$ python3 -q
>>> import numpy as np
>>> np.set_printoptions(precision=3, suppress=True, linewidth=120)
>>> tidy = lambda a: np.round(a, 3) + 0
>>> E = np.loadtxt("a.csv", delimiter=",")
>>> E
array([[ 2.313,  1.217,  0.045,  2.372],
       [ 1.629,  0.872,  0.021,  1.692],
       [-1.862, -0.924,  0.06 , -1.938],
       [-0.756, -0.454, -0.009, -0.809],
       [ 1.576,  0.837,  0.025,  1.377],
       [-1.328, -0.62 , -0.005, -1.339],
       [ 2.651,  1.352,  0.023,  2.743],
       [ 2.709,  1.277, -0.029,  2.701],
       [-1.827, -0.901,  0.033, -1.838],
       [ 1.988,  0.842,  0.063,  1.834],
       [-2.469, -1.298,  0.045, -2.469],
       [ 2.378,  1.175,  0.036,  2.505],
       [ 1.361,  0.643, -0.112,  1.362],
       [-0.295, -0.244, -0.061, -0.286],
       [ 0.654,  0.303,  0.009,  0.742],
       [ 0.129,  0.027, -0.01 ,  0.141],
       [ 0.147, -0.056,  0.055,  0.127],
       [ 2.844,  1.449,  0.029,  3.001],
       [-0.355, -0.191,  0.025, -0.387]])
>>> vec = np.array([2, -3, 3, 0])
>>> E @ np.eye(4)[3]
array([ 2.372,  1.692, -1.938, -0.809,  1.377, -1.339,  2.743,  2.701, -1.838,  1.834, -2.469,  2.505,  1.362, -0.286,
        0.742,  0.141,  0.127,  3.001, -0.387])
>>> vec @ E
Traceback (most recent call last):
  File "<python-input-7>", line 1, in <module>
    vec @ E
    ~~~~^~~
ValueError: matmul: Input operand 1 has a mismatch in its core dimension 0, with gufunc signature (n?,k),(k,m?)->(n?,m?) (size 19 is different from 4)
>>> np.sign((E @ vec).round(6))
array([ 1.,  1., -1., -1.,  1., -1.,  1.,  1., -1.,  1., -1.,  1.,  1., -1.,  1.,  1.,  1.,  1., -1.])
>>> np.linalg.cond(E) > 100
np.False_
>>> tidy(np.abs(np.linalg.svd(E)[2][-1]))
array([0.113, 0.036, 0.985, 0.128])
>>> [round(float(x), 3) for x in np.linalg.svd(E, compute_uv=False)[:3]]
[11.727, 0.26, 0.249]
>>> np.linalg.matrix_rank(E, rtol=0.1)
np.int64(1)
>>> Z = E[[18, 12]].astype(float)
>>> for _ in range(3):
...     z = np.linalg.norm(E[:, None] - Z, axis=-1).argmin(axis=1)
...     Z = np.array([E[z == j].mean(axis=0) for j in range(2)])
... 
>>> z
array([1, 1, 0, 0, 1, 0, 1, 1, 0, 1, 0, 1, 1, 0, 1, 0, 0, 1, 0])
>>> tidy(Z)
array([[-0.957, -0.518,  0.015, -0.978],
       [ 2.01 ,  0.997,  0.011,  2.033]])
>>> np.abs(Z[1] - Z[0]).argmax()
np.int64(3)
>>> tidy(Z[1] - Z[0])
array([ 2.968,  1.515, -0.004,  3.01 ])
>>> np.bincount(z)
array([ 9, 10])
>>> mat = np.loadtxt("test16.csv", delimiter=",")
>>> mat
array([[ 0.1, -1.4, -0.2, -0.5],
       [ 0.3,  0.1, -1.9, -1.1],
       [-0.8,  0. ,  0.3,  0.6],
       [-0.6, -0.3, -1.3, -0.3],
       [-0.4, -1.5, -0.1, -1.3],
       [ 0.2,  0.4, -1.1,  1.4],
       [-0.2,  0.4, -1.4,  0.9],
       [-0.8,  0.3, -0.1, -1.4],
       [-0.9, -6. ,  2.7,  1.5],
       [-1.1,  0.4, -0.3, -1.1],
       [ 0. ,  1.3,  1.9, -0.4],
       [ 0.7, -1.1, -0.2,  0.5],
       [-0.3, -0.1, -0.5,  1.7],
       [ 1.1,  1.7,  0.7, -0.2],
       [ 0.1,  0.9, -0.1,  0. ],
       [-0.3, -0.5,  1.4,  0.7],
       [ 1.1, -0.1, -1.5, -0.1],
       [-0.6, -0.7,  0.7, -1.3],
       [-2.1, -0.6,  1.8,  1.2],
       [-0.7,  2.1,  1.7, -0.4],
       [ 0.1,  1.1, -1.7, -0.7]])
>>> z = mat[:, 2] > np.median(mat[:, 2])
>>> f = mat[z].mean(axis=0) - mat[~z].mean(axis=0)
>>> tidy(f)
array([-0.476, -0.268,  2.2  ,  0.366])
>>> np.argsort(-np.abs(f).round(6), kind="stable")
array([2, 0, 3, 1])
